In [1]: import numpy as np

In [2]: np.set_printoptions(precision=2, suppress=True, linewidth=120)

In [3]: K = np.load("sample16.npy")

In [4]: print(K)
[[ 1.5  0.2  0.7]
 [ 0.6  0.3  1.3]
 [-0.4  1.5 -0.4]]

In [5]: print(K - K[0])
[[ 0.   0.   0. ]
 [-0.9  0.1  0.6]
 [-1.9  1.3 -1.1]]

In [6]: print(K.shape)
(3, 3)

In [7]: print(np.unravel_index(np.abs(K).argmax(), K.shape))
(np.int64(0), np.int64(0))

In [8]: print(round(float(np.linalg.norm(K)), 2))
2.74

In [9]: print(np.diff(K, axis=0))
[[-0.9  0.1  0.6]
 [-1.   1.2 -1.7]]

In [10]: print(K.sum(axis=1))
[2.4 2.2 0.7]

In [11]: print(np.linalg.matrix_rank(K))
3

In [12]: print(K.mean(axis=0))
[0.57 0.67 0.53]

In [13]: print(np.linalg.svd(K, compute_uv=False))
[2.14 1.54 0.74]

In [14]: cent = np.array([[-1.4, -0.5, -2.0]])

In [15]: rng = np.random.default_rng(9524)

In [16]: mat = np.array([[-1],
    ...:     [1],
    ...:     [-1],
    ...:     [1],
    ...:     [-1],
    ...:     [-1],
    ...:     [2],
    ...:     [0],
    ...:     [-1],
    ...:     [-1],
    ...:     [2],
    ...:     [-1],
    ...:     [0],
    ...:     [-2],
    ...:     [-2],
    ...:     [-1],
    ...:     [-1],
    ...:     [-1]]) @ cent + 0.1 * rng.normal(size=(18, 3))

In [17]: print(mat.round(2) + 0)
[[ 1.38  0.39  1.94]
 [-1.54 -0.45 -1.93]
 [ 1.32  0.48  1.97]
 [-1.35 -0.56 -2.02]
 [ 1.32  0.57  2.  ]
 [ 1.41  0.47  2.1 ]
 [-2.64 -0.9  -4.18]
 [ 0.12 -0.01 -0.06]
 [ 1.31  0.67  1.91]
 [ 1.41  0.45  2.12]
 [-2.67 -0.99 -4.03]
 [ 1.44  0.52  1.96]
 [ 0.06 -0.05  0.  ]
 [ 2.83  0.9   3.89]
 [ 2.75  0.91  3.98]
 [ 1.39  0.64  2.08]
 [ 1.31  0.52  1.92]
 [ 1.49  0.69  2.04]]

In [18]: x0 = np.array([0, 1, 1])

In [19]: y = mat @ x0

In [20]: print(np.round(np.linalg.lstsq(mat, y)[0], 2) + 0)
[0. 1. 1.]

In [21]: y = y + 0.3 * rng.normal(size=18)

In [22]: print(y)
[ 1.97 -2.27  2.64 -2.54  2.44  2.93 -5.34  0.16  2.07  1.89 -5.45  2.6   0.7   4.8   4.66  2.06  2.54  2.53]

In [23]: c, *_ = np.linalg.lstsq(mat, y)

In [24]: print(round(float(np.linalg.norm(y - mat @ c)), 2))
1.46

In [25]: print([round(float(np.linalg.norm(np.linalg.solve(mat.T @ mat + lam * np.eye(3), mat.T @ y))), 2) for lam in (0, 1, 10, 100)])
[1.45, 1.0, 0.94, 0.63]

In [26]: hat = mat @ np.linalg.solve(mat.T @ mat, mat.T)

In [27]: print(np.diag(hat))
[0.11 0.3  0.04 0.07 0.1  0.06 0.49 0.14 0.3  0.08 0.18 0.09 0.04 0.32 0.18 0.16 0.05 0.3 ]

In [28]: print(np.allclose(hat @ hat, hat))
True

In [29]: print(hat @ mat[:, 0])
[ 1.38 -1.54  1.32 -1.35  1.32  1.41 -2.64  0.12  1.31  1.41 -2.67  1.44  0.06  2.83  2.75  1.39  1.31  1.49]

In [30]: print(np.round(np.linalg.eigvalsh(hat), 2) + 0)
[0. 0. 0. 0. 0. 0. 0. 0. 0. 0. 0. 0. 0. 0. 0. 1. 1. 1.]

In [31]: data = np.loadtxt("dump.csv", delimiter=",")

In [32]: print(data)
[[ 0.9   1.95  0.4 ]
 [ 0.6   3.52  0.7 ]
 [ 1.4   4.52  0.9 ]
 [-0.6  -2.01 -0.4 ]
 [ 0.    1.57  0.3 ]
 [ 0.1  11.04  2.2 ]
 [-0.4   0.11  0.  ]
 [ 0.2  -1.74 -0.4 ]
 [-1.8   3.36  0.7 ]
 [-0.3  13.67  2.7 ]
 [-1.2  -2.97 -0.6 ]
 [-1.4   2.06  0.4 ]
 [-0.8   5.05  1.  ]
 [-0.6   7.5   1.5 ]
 [ 0.3  -0.46 -0.1 ]
 [ 0.5   2.66  0.5 ]]

In [33]: w1 = np.array([[-3, -3, 1, 0, 2, -3], [3, 0, 1, 1, -1, 0], [-3, -1, -3, -2, 0, 0]])

In [34]: c = np.array([7, -8, -7, 3, 2, -8])

In [35]: H = np.maximum(data @ w1 + c, 0)

In [36]: print((H > 0).astype(int))
[[1 0 0 1 1 0]
 [1 0 0 1 0 0]
 [1 0 0 1 1 0]
 [1 0 0 1 1 0]
 [1 0 0 1 1 0]
 [1 0 0 1 0 0]
 [1 0 0 1 1 0]
 [1 0 0 1 1 0]
 [1 0 0 1 0 0]
 [1 0 0 1 0 0]
 [1 0 0 1 1 0]
 [1 0 0 1 0 0]
 [1 0 0 1 0 0]
 [1 0 0 1 0 0]
 [1 0 0 1 1 0]
 [1 0 0 1 1 0]]

In [37]: cent = np.array([[0, 0, 3], [2, 3, 0], [2, 2, 0], [0, 1, 2], [1, 3, 3], [1, 0, 0]])

In [38]: print(w1 @ cent)
[[ -5  -1  -3]
 [  1   0   8]
 [ -8 -11 -13]]

In [39]: cen = data - data.mean(axis=0)

In [40]: Uu, s, vt = np.linalg.svd(cen, full_matrices=False)

In [41]: print(np.round(cen.mean(axis=0), 2) + 0)
[0. 0. 0.]

In [42]: print((np.sign(Uu[:, 0]) == np.sign(Uu[0, 0])).astype(int))
[1 0 0 1 1 0 1 1 0 0 1 1 0 0 1 1]

In [43]: print(s)
[18.05  3.33  0.07]

In [44]: print(np.linalg.matrix_rank(cen))
3

In [45]: print(np.abs(vt[0]).argmax())
1

In [46]: print(round(float((s ** 2).sum() ** 2 / (s ** 4).sum()), 2))
1.07

In [47]: print(np.round(s ** 2 / (s ** 2).sum(), 2) + 0)
[0.97 0.03 0.  ]

In [48]: print(np.abs(vt[-1]))
[0.01 0.2  0.98]

In [49]: d = np.linalg.norm(data[:, None] - data[None], axis=-1)

In [50]: print(d[6].round(6).argsort(kind="stable")[:4])
[ 6 14  4  7]

In [51]: print(np.linalg.matrix_rank(d ** 2))
5

In [52]: print(d.shape)
(16, 16)

In [53]: print(np.flatnonzero(d[6] < d.mean() / 2))
[ 0  3  4  6  7 11 14]

In [54]: print(np.linalg.norm(data, axis=1))
[ 2.18  3.64  4.82  2.14  1.6  11.26  0.41  1.8   3.88 13.94  3.26  2.52  5.21  7.67  0.56  2.75]

In [55]: q, _ = np.linalg.qr(np.array([[0.7, -0.2, -1.1, -0.9],
    ...:     [0.1, -0.6, 1.8, 0.0],
    ...:     [-1.2, 0.5, -1.1, -0.3],
    ...:     [1.4, 0.6, -1.5, 1.2]]))

In [56]: vecs, _ = np.linalg.qr(np.array([[0.3, -0.9, -1.3, 0.0],
    ...:     [0.0, 1.6, 1.2, 0.0],
    ...:     [-1.4, -0.1, -1.1, 1.4],
    ...:     [-0.7, 2.3, 1.7, -1.6]]))

In [57]: s = 5 * 0.7 ** np.arange(4)

In [58]: F = q[:, :4] * s @ vecs[:4]

In [59]: print(F)
[[-1.44 -1.09  2.22  0.57]
 [ 1.28  0.62  0.95  1.93]
 [-0.67 -1.14 -3.41  0.55]
 [ 1.39 -2.27  2.12 -2.4 ]]

In [60]: other = np.array([[0, 0], [1, 0], [1, 1], [1, 2]])

In [61]: print(np.einsum("ik,kj->ji", F, other))
[[ 1.7   3.5  -4.01 -2.55]
 [ 3.36  4.8  -2.32 -2.68]]

In [62]: print(other.T @ F.T)
[[ 1.7   3.5  -4.01 -2.55]
 [ 3.36  4.8  -2.32 -2.68]]

In [63]: print(np.linalg.matrix_rank(np.vstack([F, other.T])))
4

In [64]: print(np.einsum("ij,ij->i", F, F))
[ 8.54  6.63 13.68 17.33]

In [65]: print(np.einsum("ij->j", F))
[ 0.56 -3.88  1.88  0.64]

In [66]: print(F @ other)
[[ 1.7   3.36]
 [ 3.5   4.8 ]
 [-4.01 -2.32]
 [-2.55 -2.68]]

In [67]: print(np.vstack([F, other.T]).shape)
(6, 4)

In [68]: q, Rm = np.linalg.qr(F)

In [69]: print(Rm)
[[ 2.47 -0.01  1.31 -0.83]
 [ 0.   -2.83  0.97 -1.91]
 [ 0.    0.    4.4  -0.21]
 [ 0.    0.    0.    2.39]]

In [70]: print(np.abs(np.diag(Rm)))
[2.47 2.83 4.4  2.39]

In [71]: print(round(float(np.trace(q @ q.T)), 2))
4.0

In [72]: print(q)
[[-0.58  0.39  0.59  0.39]
 [ 0.52 -0.22  0.11  0.82]
 [-0.27  0.4  -0.78  0.39]
 [ 0.56  0.8   0.14 -0.16]]

In [73]: print(np.allclose(Rm.T @ Rm, F.T @ F))
True

In [74]: labels = rng.permutation(4)

In [75]: print(labels)
[1 2 0 3]

In [76]: other = F[labels][:, labels]

In [77]: print(round(float(np.trace(other)), 2))
-6.64

In [78]: print(np.allclose(other, F))
False

In [79]: m1 = np.load("mat.npy")

In [80]: print(m1)
[[ 1 -1  1 -1]
 [ 1  0  0  0]
 [ 1  1  1  1]
 [ 1  2  4  8]]

In [81]: cen = mat - mat.mean(axis=0)

In [82]: vecs = np.linalg.svd(cen)[2][:1]

In [83]: other = cen - cen @ vecs.T @ vecs

In [84]: print(np.diag(vecs.T @ vecs))
[0.3  0.04 0.66]

In [85]: print((cen @ vecs.T).std(axis=0))
[2.89]

In [86]: x0 = np.array([0, -3, -3, 3])

In [87]: print(m1 @ np.ones(4))
[ 0.  1.  4. 15.]

In [88]: print((m1 @ x0).argmax())
3

In [89]: print(m1 @ x0)
[-3  0 -3  6]

In [90]: print(m1 @ np.eye(4)[3])
[-1.  0.  1.  8.]

In [91]: print(m1 * x0)
[[  0   3  -3  -3]
 [  0   0   0   0]
 [  0  -3  -3   3]
 [  0  -6 -12  24]]

In [92]: q, vecs = np.linalg.qr(m1[:, :2])[0], np.linalg.qr(m1[:, 2:])[0]

In [93]: s = np.linalg.svd(q.T @ vecs, compute_uv=False)

In [94]: print(round(float(np.linalg.norm(q @ q.T - vecs @ vecs.T, 2)), 2))
0.56

In [95]: print(s)
[0.93 0.83]

In [96]: W0 = np.loadtxt("block4.csv", delimiter=",")

In [97]: print(W0)
[[ 3.  3.  3.  3.]
 [ 3.  6.  6.  6.]
 [ 3.  6.  9.  9.]
 [ 3.  6.  9. 12.]]

In [98]: x0 = np.ones(4)

In [99]: for _ in range(5):
    ...:     x0 = W0 @ x0
    ...:     x0 /= np.linalg.norm(x0)
    ...:     print(round(x0 @ W0 @ x0, 2))
    ...: 
24.84
24.87
24.87
24.87
24.87

In [100]: print(x0)
[0.23 0.43 0.58 0.66]

In [101]: print((W0 + W0.T) / 2)
[[ 3.  3.  3.  3.]
 [ 3.  6.  6.  6.]
 [ 3.  6.  9.  9.]
 [ 3.  6.  9. 12.]]

In [102]: assert W0 == W0.T
ValueError: The truth value of an array with more than one element is ambiguous. Use a.any() or a.all()


In [103]: print(round(float(np.abs(np.linalg.eigvals(W0)).max()), 2))
24.87

In [104]: print(np.sort(np.abs(np.linalg.eigvals(W0))))
[ 0.85  1.28  3.   24.87]

In [105]: print(round(float(np.linalg.det(W0)), 2))
81.0

In [106]: X = np.array([[6, 1, -7, 1], [-11, -6, 15, -2], [-4, 16, 14, 12], [6, 1, -13, -3]])

In [107]: other = np.array([[0, 2], [3, 0]])

In [108]: cent = np.kron(other, X)

In [109]: print(round(float(np.linalg.norm(cent, 2)), 2), round(np.linalg.norm(other, 2) * np.linalg.norm(X, 2), 2))
90.03 90.03

In [110]: print(cent)
[[  0   0   0   0  12   2 -14   2]
 [  0   0   0   0 -22 -12  30  -4]
 [  0   0   0   0  -8  32  28  24]
 [  0   0   0   0  12   2 -26  -6]
 [ 18   3 -21   3   0   0   0   0]
 [-33 -18  45  -6   0   0   0   0]
 [-12  48  42  36   0   0   0   0]
 [ 18   3 -39  -9   0   0   0   0]]

In [111]: labels = rng.permutation(4)

In [112]: print(labels)
[3 0 1 2]

In [113]: other = X[labels][:, labels]

In [114]: print(other)
[[ -3   6   1 -13]
 [  1   6   1  -7]
 [ -2 -11  -6  15]
 [ 12  -4  16  14]]

In [115]: print(np.trace(other))
11

In [116]: print(np.allclose(other, X))
False

In [117]: C2 = X.T @ X

In [118]: print(C2)
[[ 209   14 -341  -38]
 [  14  294  114  202]
 [-341  114  639  170]
 [ -38  202  170  158]]

In [119]: print(np.allclose(C2, C2.T))
True

In [120]: print(np.round(np.linalg.eigvalsh(C2)[::-1], 2) + 0)
[900.68 391.62   7.7    0.  ]

In [121]: print(np.diag(C2))
[209 294 639 158]

In [122]: print((X @ X.T).shape)
(4, 4)

In [123]: print(np.trace(C2), (X ** 2).sum())
1300 1300

In [124]: print(np.linalg.cond(X) > 100)
True

In [125]: r = np.linalg.matrix_rank(X)

In [126]: print(r)
3

In [127]: ns = np.linalg.svd(X)[2][r:].T

In [128]: print([int(np.linalg.matrix_rank(np.delete(X, i, axis=0))) for i in range(4)])
[3, 3, 3, 3]

In [129]: print([int(np.linalg.matrix_rank(X[:i])) for i in range(1, len(X) + 1)])
[1, 2, 3, 3]

In [130]: print([int(np.linalg.matrix_rank(X[:, :j + 1])) for j in range(4)])
[1, 2, 3, 3]

In [131]: print(np.round(X @ ns, 2) + 0)
[[0.]
 [0.]
 [0.]
 [0.]]

In [132]: print(np.allclose(X @ ns, 0))
True

In [133]: M = np.array([[-3.0, -3.0, 0.0], [-3.0, 3.0, -3.0], [0.0, -3.0, 2.0]])

In [134]: print(M)
[[-3. -3.  0.]
 [-3.  3. -3.]
 [ 0. -3.  2.]]

In [135]: u = np.array([3, 1, 3])

In [136]: other = M + np.outer(u, np.eye(3)[0])

In [137]: print(np.linalg.matrix_rank(np.linalg.inv(other) - np.linalg.inv(M), tol=1e-8))
1

In [138]: print(other)
[[ 0. -3.  0.]
 [-2.  3. -3.]
 [ 3. -3.  2.]]

In [139]: u = np.array([0, 3, 2])

In [140]: print(np.correlate(other[0], other[2], "full"))
[ 0. -6.  9. -9.  0.]

In [141]: print(np.polyval(u, other[0]))
[ 2. -7.  2.]

In [142]: labels = rng.permutation(3)

In [143]: print(labels)
[2 1 0]

In [144]: other = M[labels][:, labels]

In [145]: print(np.trace(other))
2.0
